$ python -q
>>> import numpy as np
>>> from numpy import linalg as LA
>>> np.set_printoptions(precision=3, suppress=True, linewidth=120, floatmode="fixed")
>>> X = np.loadtxt("w.csv", delimiter=",")
>>> print(X)
[[-4.381 -6.720 -6.673]
 [ 3.252  4.888  4.772]
 [-0.784 -0.964 -1.091]
 [-0.049 -0.139 -0.170]
 [-3.144 -4.174 -4.270]
 [ 1.354  2.210  2.056]
 [-0.453 -0.956 -1.064]
 [ 0.124  0.202  0.213]
 [-0.392 -1.045 -0.857]
 [-0.638 -1.162 -1.066]
 [ 1.747  2.602  2.440]
 [ 0.160  0.387  0.310]
 [ 0.196  0.343  0.437]
 [-0.146 -0.183 -0.126]
 [-2.686 -4.073 -3.895]
 [-2.593 -3.843 -3.763]
 [-2.181 -3.302 -3.372]
 [-0.715 -1.208 -1.270]
 [ 1.914  2.853  2.871]
 [-0.351 -0.492 -0.708]
 [ 5.178  7.606  7.712]
 [-0.538 -0.717 -0.572]
 [-0.395 -0.419 -0.637]
 [-0.080 -0.063 -0.077]
 [-0.655 -1.311 -1.311]
 [ 0.985  1.559  1.352]
 [-2.030 -3.139 -3.161]
 [ 0.409  0.372  0.551]
 [-1.343 -2.184 -2.046]
 [ 3.404  5.080  4.982]
 [ 0.909  1.147  1.245]
 [ 0.253  0.486  0.460]]
>>> cov = np.cov(X, rowvar=False)
>>> X.std(axis=0)
array([1.903, 2.842, 2.822])
>>> cov
array([[3.736, 5.569, 5.532],
       [5.569, 8.336, 8.270],
       [5.532, 8.270, 8.218]])
>>> np.argwhere(np.triu(np.abs(np.corrcoef(X.T)) > 0.8, 1))
array([[0, 1],
       [0, 2],
       [1, 2]])
>>> print(np.median(X, axis=0))
[-0.248 -0.301 -0.371]
>>> A = np.array([[3.0, 0.0, 2.0], [0.0, 3.0, 0.0], [2.0, 0.0, 3.0]])
>>> ev, evecs = LA.eigh(A)
>>> x0 = np.array([3, 1, 3])
>>> evecs * np.maximum(ev, 0) @ evecs.T
array([[3.000, 0.000, 2.000],
       [0.000, 3.000, 0.000],
       [2.000, 0.000, 3.000]])
>>> evecs * np.sqrt(ev) @ evecs.T
array([[1.618, 0.000, 0.618],
       [0.000, 1.732, 0.000],
       [0.618, 0.000, 1.618]])
>>> np.abs(A).sum(axis=1).max(), np.abs(ev).max()
(np.float64(5.0), np.float64(5.0))
>>> round(float(x0 @ A @ x0 / (x0 @ x0)), 3), np.round(ev[0], 3), ev[-1]
(4.895, np.float64(1.0), np.float64(5.0))
>>> x0 @ A @ x0
np.float64(93.0)
>>> low = LA.cholesky(A)
>>> round(np.prod(np.diag(low)) ** 2, 3), np.round(LA.det(A), 3)
(np.float64(15.0), np.float64(15.0))
>>> np.diag(low) ** 2
array([3.000, 3.000, 1.667])
>>> low
array([[1.732, 0.000, 0.000],
       [0.000, 1.732, 0.000],
       [1.155, 0.000, 1.291]])
>>> mat = np.load("case11.npy")
>>> print(mat)
[[ 18  -2   3]
 [  0 -15   2]
 [ -2   2 -22]]
>>> r0 = np.array([-5, 3, -6])
>>> np.polyval(r0, mat[0])
array([-1572,   -32,   -42])
>>> print(np.correlate(mat[0], mat[2], "full"))
[-396   80 -106   10   -6]
>>> print(np.cross(mat[0, :3], mat[2, :3]))
[ 38 390  32]
>>> ev, evecs = LA.eig(mat)
>>> np.round(np.prod(ev), 3)
np.float64(5786.0)
>>> print(np.round(mat @ evecs[:, 0] - ev[0] * evecs[:, 0], 3) + 0)
[0.000 0.000 0.000]
>>> np.sort(LA.eigvals(mat.T))
array([-22.367, -14.488,  17.855])
>>> np.sort(LA.eigvals(LA.inv(mat)))
array([-0.069, -0.045,  0.056])
>>> np.round(LA.det(mat), 3)
np.float64(5786.0)
>>> mat.inv()
Traceback (most recent call last):
  File "<python-input-34>", line 1, in <module>
    mat.inv()
    ^^^^^^^
AttributeError: 'numpy.ndarray' object has no attribute 'inv'
>>> print(np.allclose(mat @ mat.T, mat.T @ mat))
False
>>> print(np.sort(np.abs(LA.eigvals(mat))))
[14.488 17.855 22.367]
>>> np.poly(mat)
array([    1.000,    19.000,  -334.000, -5786.000])
>>> np.kron(np.eye(2, dtype=int), mat)
array([[ 18,  -2,   3,   0,   0,   0],
       [  0, -15,   2,   0,   0,   0],
       [ -2,   2, -22,   0,   0,   0],
       [  0,   0,   0,  18,  -2,   3],
       [  0,   0,   0,   0, -15,   2],
       [  0,   0,   0,  -2,   2, -22]])
>>> np.round(LA.eigvals(mat).sum().real, 3)
np.float64(-19.0)
>>> theta = np.radians(135)
>>> Rm = np.eye(3)
>>> Rm[1, 1] = Rm[0, 0] = np.cos(theta)
>>> Rm[1, 0], Rm[0, 1] = -np.sin(theta), np.sin(theta)
>>> Rm
array([[-0.707,  0.707,  0.000],
       [-0.707, -0.707,  0.000],
       [ 0.000,  0.000,  1.000]])
>>> other = mat @ Rm.T
>>> np.allclose(mat @ mat.T, other @ other.T)
True
>>> LA.svd(mat, compute_uv=False), LA.svd(other, compute_uv=False)
(array([23.789, 16.829, 14.453]), array([23.789, 16.829, 14.453]))
>>> np.round(LA.det(Rm), 3), round(np.trace(Rm), 3)
(np.float64(1.0), np.float64(-0.414))
